$ python3 -q
>>> import numpy as np
>>> import numpy.linalg as la
>>> np.set_printoptions(precision=3, suppress=True, linewidth=120, floatmode="fixed")
>>> r0 = np.array([1, -2, 0]) + 0.5
>>> F = np.outer(r0, r0) / (r0 @ r0)
>>> F
array([[ 0.474, -0.474,  0.158],
       [-0.474,  0.474, -0.158],
       [ 0.158, -0.158,  0.053]])
>>> r0 = np.array([4, 8])
>>> np.convolve(F[1], r0)
array([-1.895, -1.895,  3.158, -1.263])
>>> np.array([np.convolve(row, r0, "same") for row in F])
array([[ 1.895,  1.895, -3.158],
       [-1.895, -1.895,  3.158],
       [ 0.632,  0.632, -1.053]])
>>> np.polyval(r0, F[1])
array([6.105, 9.895, 7.368])
>>> np.cross(F[1, :3], F[2, :3])
array([0.000, 0.000, 0.000])
>>> w, evecs = la.eigh(F)
>>> vec = np.array([-2, 5, 2])
>>> print(np.round(vec @ F @ vec, 3))
19.0
>>> np.round(la.eigvalsh(F[1:, 1:]), 3) + 0
array([0.000, 0.526])
>>> evecs * np.maximum(w, 0) @ evecs.T
array([[ 0.474, -0.474,  0.158],
       [-0.474,  0.474, -0.158],
       [ 0.158, -0.158,  0.053]])
>>> data = np.loadtxt("data.csv", delimiter=",")
>>> data
array([[14.000,  4.000, -3.000, -9.000,  3.000],
       [ 1.100, -0.100, -0.900,  1.000,  0.700],
       [ 0.200,  1.200,  0.200, -2.100,  0.100],
       [ 0.100, -0.700, -1.100, -1.000,  1.300],
       [ 0.700, -0.700,  0.900, -0.200,  0.200],
       [-0.600,  1.000,  2.100, -0.200,  0.800],
       [ 0.600,  0.100,  1.700, -0.900, -2.000],
       [ 1.100, -0.600, -1.900,  1.100,  2.100],
       [ 1.600,  1.000,  1.200,  1.300,  0.000],
       [-0.600, -0.300, -0.600,  0.200, -0.300],
       [ 0.500, -0.200, -0.300,  0.800, -2.500],
       [-2.000,  0.500, -0.300, -0.400,  0.800],
       [-0.600, -1.200, -0.800, -0.100, -2.000],
       [ 0.000, -2.000,  0.400,  0.000, -2.200],
       [-0.500,  0.800, -1.200,  1.000,  1.800],
       [ 0.100, -0.100, -0.600,  0.500,  0.500],
       [-2.100,  1.100,  0.700, -0.100, -0.500],
       [ 1.700, -0.800, -1.700, -2.200, -2.000],
       [-0.900,  0.400, -0.800, -0.800, -0.200],
       [ 0.600, -0.600, -0.500,  1.200,  0.400]])
>>> Xs = data - data.mean(axis=0)
>>> evecs = la.svd(Xs)[2][:1]
>>> B = Xs - Xs @ evecs.T @ evecs
>>> la.norm(B, axis=1).round(6).argmax()
np.int64(7)
>>> round(la.norm(B) / la.norm(Xs), 3)
np.float64(0.482)
>>> B.std(axis=0)
array([0.626, 0.853, 1.018, 0.909, 1.303])
>>> np.cov(Xs @ evecs.T, rowvar=False)
array(16.277)
>>> Xs = (data - data.mean(axis=0)) / data.std(axis=0)
>>> np.argwhere(np.abs(Xs) > 2)
array([[0, 0],
       [0, 1],
       [0, 2],
       [0, 3],
       [0, 4]])
>>> c = la.lstsq(np.delete(Xs, 0, axis=1), Xs[:, 0])[0]
>>> round(1 - np.var(Xs[:, 0] - np.delete(Xs, 0, axis=1) @ c), 3)
np.float64(0.75)
>>> np.abs(c).argmax()
np.int64(2)
>>> gram = np.cov(data, rowvar=False)
>>> print(np.argwhere(np.triu(np.abs(np.corrcoef(data.T)) > 0.8, 1)))
[[0 3]]
>>> data.std(axis=0)
array([3.199, 1.209, 1.215, 2.183, 1.484])
>>> W0 = np.load("m.npy")
>>> W0
array([[ 2.413,  0.706,  0.000],
       [-1.752, -1.376,  0.000],
       [ 1.743,  0.371,  0.000],
       [-1.259, -1.129,  0.000],
       [ 1.022,  0.011,  0.000],
       [ 0.163, -0.419,  0.000],
       [ 2.910,  0.955,  0.000],
       [ 0.492, -0.254,  0.000],
       [-0.637, -0.818,  0.000],
       [ 2.601,  0.800,  0.000],
       [ 0.761, -0.119,  0.000],
       [ 2.423,  0.712,  0.000],
       [ 2.039,  0.519,  0.000],
       [ 0.502, -0.249,  0.000],
       [ 1.908,  0.454,  0.000],
       [ 1.779,  0.389,  0.000],
       [-0.611, -0.806,  0.000],
       [ 1.675,  0.338,  0.000],
       [-0.181, -0.590,  0.000],
       [ 3.085,  1.042,  0.000],
       [ 1.526,  0.263,  0.000],
       [-0.945, -0.972,  0.000],
       [ 4.228,  1.614,  0.000],
       [ 1.231,  0.116,  0.000],
       [-1.913, -1.457,  0.000]])
>>> rk = la.matrix_rank(W0)
>>> rk
np.int64(2)
>>> ns = la.svd(W0)[2][rk:].T
>>> print([int(la.matrix_rank(W0[:i])) for i in range(1, len(W0) + 1)])
[1, 2, 2, 2, 2, 2, 2, 2, 2, 2, 2, 2, 2, 2, 2, 2, 2, 2, 2, 2, 2, 2, 2, 2, 2]
>>> ns[:, 0] / ns[np.abs(ns[:, 0]).round(6).argmax(), 0]
array([0.000, 0.000, 1.000])
>>> ns @ ns.T
array([[0.000, 0.000, 0.000],
       [0.000, 0.000, 0.000],
       [0.000, 0.000, 1.000]])
>>> print(ns.shape)
(3, 1)
>>> np.allclose(W0 @ ns, 0)
True
>>> U, s, vt = la.svd(W0)
>>> np.argmax(s[:-1] / (s[1:] + 1e-6)) + 1
np.int64(2)
>>> s
array([9.932, 1.977, 0.000])
>>> B = U[:, :2] @ np.diag(s[:2]) @ vt[:2]
>>> round(float(la.norm(W0 - B) / la.norm(W0)), 3)
0.0
>>> np.round(np.abs(W0 - B).max(), 3)
np.float64(0.0)
>>> la.matrix_rank(B)
np.int64(2)
>>> la.matrix_rank(W0, rtol=0.05)
np.int64(2)
>>> B
array([[ 2.413,  0.706,  0.000],
       [-1.752, -1.376,  0.000],
       [ 1.743,  0.371,  0.000],
       [-1.259, -1.129,  0.000],
       [ 1.022,  0.011,  0.000],
       [ 0.163, -0.419,  0.000],
       [ 2.910,  0.955,  0.000],
       [ 0.492, -0.254,  0.000],
       [-0.637, -0.818,  0.000],
       [ 2.601,  0.800,  0.000],
       [ 0.761, -0.119,  0.000],
       [ 2.423,  0.712,  0.000],
       [ 2.039,  0.519,  0.000],
       [ 0.502, -0.249,  0.000],
       [ 1.908,  0.454,  0.000],
       [ 1.779,  0.389,  0.000],
       [-0.611, -0.806,  0.000],
       [ 1.675,  0.338,  0.000],
       [-0.181, -0.590,  0.000],
       [ 3.085,  1.042,  0.000],
       [ 1.526,  0.263,  0.000],
       [-0.945, -0.972,  0.000],
       [ 4.228,  1.614,  0.000],
       [ 1.231,  0.116,  0.000],
       [-1.913, -1.457,  0.000]])
>>> def softmax(z):
...     e = np.exp(z - z.max(axis=-1, keepdims=True))
...     return e / e.sum(axis=-1, keepdims=True)
... 
>>> softmax(W0).sum(axis=1)
array([1.000, 1.000, 1.000, 1.000, 1.000, 1.000, 1.000, 1.000, 1.000, 1.000, 1.000, 1.000, 1.000, 1.000, 1.000, 1.000,
       1.000, 1.000, 1.000, 1.000, 1.000, 1.000, 1.000, 1.000, 1.000])
>>> softmax(W0[2] + -3)
array([0.700, 0.178, 0.122])
>>> S = W0 @ W0.T / np.sqrt(3)
>>> softmax(S).round(6).argmax(axis=1)
array([22, 24, 22, 24, 22, 24, 22, 22, 24, 22, 22, 22, 22, 22, 22, 22, 24, 22, 24, 22, 22, 24, 22, 22, 24])
>>> J = np.loadtxt("sample14.csv", delimiter=",")
>>> J
array([[6.000, 0.000, 0.000, 0.000, 0.000],
       [0.000, 6.000, 0.000, 0.000, 5.000],
       [0.000, 0.000, 6.000, 5.000, 0.000],
       [0.000, 0.000, 5.000, 6.000, 0.000],
       [0.000, 5.000, 0.000, 0.000, 6.000]])
>>> B = J / la.norm(J, axis=1, keepdims=True)
>>> gram = B @ B.T
>>> gram
array([[1.000, 0.000, 0.000, 0.000, 0.000],
       [0.000, 1.000, 0.000, 0.000, 0.984],
       [0.000, 0.000, 1.000, 0.984, 0.000],
       [0.000, 0.000, 0.984, 1.000, 0.000],
       [0.000, 0.984, 0.000, 0.000, 1.000]])
>>> print(np.degrees(np.arccos(np.clip(gram[4, 2], -1, 1))))
90.0
>>> (np.abs(gram) > 0.9).astype(int)
array([[1, 0, 0, 0, 0],
       [0, 1, 0, 0, 1],
       [0, 0, 1, 1, 0],
       [0, 0, 1, 1, 0],
       [0, 1, 0, 0, 1]])
>>> (gram - 2 * np.eye(5)).round(6).argmax(axis=1)
array([1, 4, 3, 2, 1])
>>> vec = np.ones(5)
>>> for _ in range(4):
...     vec = gram @ vec
...     vec /= la.norm(vec)
...     print(round(vec @ gram @ vec, 3))
... 
1.925
1.968
1.98
1.983
>>> print(round(float(la.eigvalsh(gram)[-1]), 3))
1.984
>>> vec
array([0.032, 0.500, 0.500, 0.500, 0.500])
>>> B = np.array([[-3, 1], [-1, 1], [3, -2]])
>>> m1 = np.kron(np.eye(3, dtype=int), B)
>>> m1
array([[-3,  1,  0,  0,  0,  0],
       [-1,  1,  0,  0,  0,  0],
       [ 3, -2,  0,  0,  0,  0],
       [ 0,  0, -3,  1,  0,  0],
       [ 0,  0, -1,  1,  0,  0],
       [ 0,  0,  3, -2,  0,  0],
       [ 0,  0,  0,  0, -3,  1],
       [ 0,  0,  0,  0, -1,  1],
       [ 0,  0,  0,  0,  3, -2]])
>>> B = np.c_[m1[:, :2] @ np.array([[-2, -2], [-1, -4]]), np.array([4, 0, 6, 0, 5, 7, 7, 4, 0])]
>>> B
array([[ 5,  2,  4],
       [ 1, -2,  0],
       [-4,  2,  6],
       [ 0,  0,  0],
       [ 0,  0,  5],
       [ 0,  0,  7],
       [ 0,  0,  7],
       [ 0,  0,  4],
       [ 0,  0,  0]])
>>> la.matrix_rank(np.c_[m1, B])
np.int64(7)
>>> la.norm(la.qr(m1)[0].T @ B, axis=0) ** 2 / ((B ** 2).sum(axis=0) + 1e-12)
array([1.000, 1.000, 0.455])
>>> np.round(la.norm(B - m1 @ la.lstsq(m1, B)[0], axis=0), 3) + 0
array([ 0.000,  0.000, 10.205])
>>> vec = np.array([5, 4, 1, -3, 5, 2])
>>> target = m1 @ vec
>>> target
array([-11,  -1,   7,  -6,  -4,   9, -13,  -3,  11])
>>> try:
...     la.solve(m1, target)
... except la.LinAlgError as e:
...     print("failed:", e)
... 
failed: Last 2 dimensions of the array must be square
>>> la.solve(m1.T @ m1, m1.T @ target)
array([ 5.000,  4.000,  1.000, -3.000,  5.000,  2.000])
>>> la.lstsq(m1, target)[0]
array([ 5.000,  4.000,  1.000, -3.000,  5.000,  2.000])
>>> rng = np.random.default_rng(8)
>>> target = target + 0.3 * rng.normal(size=9)
>>> target
array([-11.521,  -1.401,   6.592,  -6.105,  -4.694,   8.943, -13.287,  -2.732,  11.287])
>>> c, *_ = la.lstsq(m1, target)
>>> c
array([ 5.242,  4.385,  0.870, -3.331,  5.200,  2.234])
>>> round(la.norm(target - m1 @ c), 3)
np.float64(0.961)
>>> la.matrix_rank(m1)
np.int64(6)
>>> m1.sum(axis=0)
array([-1,  0, -1,  0, -1,  0])
>>> m1.mean(axis=0)
array([-0.111,  0.000, -0.111,  0.000, -0.111,  0.000])
>>> m1 - m1[0]
array([[ 0,  0,  0,  0,  0,  0],
       [ 2,  0,  0,  0,  0,  0],
       [ 6, -3,  0,  0,  0,  0],
       [ 3, -1, -3,  1,  0,  0],
       [ 3, -1, -1,  1,  0,  0],
       [ 3, -1,  3, -2,  0,  0],
       [ 3, -1,  0,  0, -3,  1],
       [ 3, -1,  0,  0, -1,  1],
       [ 3, -1,  0,  0,  3, -2]])
>>> m1[9]
Traceback (most recent call last):
  File "<python-input-93>", line 1, in <module>
    m1[9]
    ~~^^^
IndexError: index 9 is out of bounds for axis 0 with size 9
>>> m1.sum(axis=1)
array([-2,  0,  1, -2,  0,  1, -2,  0,  1])
>>> B = m1 + rng.integers(-2, 3, (9, 3)) @ rng.integers(-2, 3, (3, 6))
>>> B
array([[-1, -1,  0, -4,  2, -2],
       [-5,  0, -1,  4, -1,  3],
       [ 8, -5,  4, -6,  5, -1],
       [ 0, -6, -3, -3,  4,  0],
       [-4,  6, -3,  9, -6,  2],
       [ 1, -2,  4, -4,  2,  0],
       [-3,  1, -1,  4, -5,  3],
       [ 5,  0,  1, -6,  1, -3],
       [ 6, -2,  2, -8,  7, -6]])
>>> B - m1
array([[ 2, -2,  0, -4,  2, -2],
       [-4, -1, -1,  4, -1,  3],
       [ 5, -3,  4, -6,  5, -1],
       [ 0, -6,  0, -4,  4,  0],
       [-4,  6, -2,  8, -6,  2],
       [ 1, -2,  1, -2,  2,  0],
       [-3,  1, -1,  4, -2,  2],
       [ 5,  0,  1, -6,  2, -4],
       [ 6, -2,  2, -8,  4, -4]])
>>> np.abs(B - m1).sum(axis=1)
array([12, 14, 24, 14, 28,  8, 13, 18, 26])
>>> print(np.round(la.svd(B - m1, compute_uv=False), 3) + 0)
[24.497  8.598  3.603  0.000  0.000  0.000]
>>> q, evecs = la.qr(B[:, :2])[0], la.qr(B[:, 2:])[0]
>>> s = la.svd(q.T @ evecs, compute_uv=False)
>>> s
array([0.991, 0.869])
>>> B = np.array([[1, 1], [1, -1]])
>>> M = np.kron(B, np.kron(B, B))[rng.permutation(8)][:2]
>>> M
array([[ 1,  1,  1,  1, -1, -1, -1, -1],
       [ 1,  1,  1,  1,  1,  1,  1,  1]])
>>> vec = np.array([-2, 1, -1, 1, 0, 0, -2, -2])
>>> a = np.maximum(M @ vec, 0)
>>> M.T @ a
array([ 3,  3,  3,  3, -3, -3, -3, -3])
>>> np.tanh(M @ vec)
array([ 0.995, -1.000])
>>> np.maximum(M @ vec, 0) - np.maximum(-M @ vec, 0)
array([ 3, -5])
>>> np.maximum(M @ (3 * vec), 0)
array([9, 0])
